% ipython --no-banner

In [1]: import numpy as np

In [2]: import numpy.linalg as la

In [3]: np.set_printoptions(precision=3, suppress=True, linewidth=200)

In [4]: def rnd(a):
   ...:     return np.round(a, 3) + 0
   ...: 

In [5]: K = np.loadtxt("w.csv", delimiter=",")

In [6]: print(K)
[[ 5.  5.  5.]
 [ 5. 10. 10.]
 [ 5. 10. 15.]]

In [7]: print(rnd(la.eigvals(K)))
[25.245  3.216  1.54 ]

In [8]: print(rnd(la.eigvals(K).sum().real))
30.0

In [9]: print(rnd(la.det(K[::-1])))
-125.0

In [10]: rng = np.random.default_rng(2749)

In [11]: lab = rng.integers(0, 2, 5)

In [12]: X = np.array([[9, 8, 6, 6, 6],
    ...:     [5, 0, 6, 4, 7],
    ...:     [2, 8, 7, 7, 5],
    ...:     [2, 3, 3, 9, 6],
    ...:     [6, 7, 4, 1, 7]]) * (lab[:, None] == lab)

In [13]: print(X)
[[9 8 6 0 0]
 [5 0 6 0 0]
 [2 8 7 0 0]
 [0 0 0 9 6]
 [0 0 0 1 7]]

In [14]: vec = np.array([2, -3, -1, -3, 2])

In [15]: y = X @ vec

In [16]: c, lr = np.zeros(5), 1 / la.norm(X, 2) ** 2

In [17]: for i in range(300):
    ...:     c -= lr * X.T @ (X @ c - y)
    ...:     if i % 50 == 0: print(i, round(la.norm(X @ c - y), 3))
    ...: 
0 23.754
50 0.474
100 0.026
150 0.002
200 0.0
250 0.0

In [18]: print(rnd(c))
[ 2. -3. -1. -3.  2.]

In [19]: print(rnd(np.sort(np.abs(la.eigvals(X)))))
[ 4.305  5.177  5.354 10.646 16.872]

In [20]: print(np.allclose(X @ X.T, X.T @ X))
False

In [21]: print(np.allclose(X, X.T))
False

In [22]: print(rnd(np.abs(la.eigvals(X)).max()))
16.872

In [23]: X.inv()
AttributeError: 'numpy.ndarray' object has no attribute 'inv'


In [24]: assert X == X.T
ValueError: The truth value of an array with more than one element is ambiguous. Use a.any() or a.all()


In [25]: print(la.matrix_power(X, 3))
[[2085 2216 2526    0    0]
 [1097 1032 1374    0    0]
 [1226 1448 1627    0    0]
 [   0    0    0  879 1194]
 [   0    0    0  199  481]]

In [26]: la.determinant(X)
AttributeError: module 'numpy.linalg' has no attribute 'determinant'
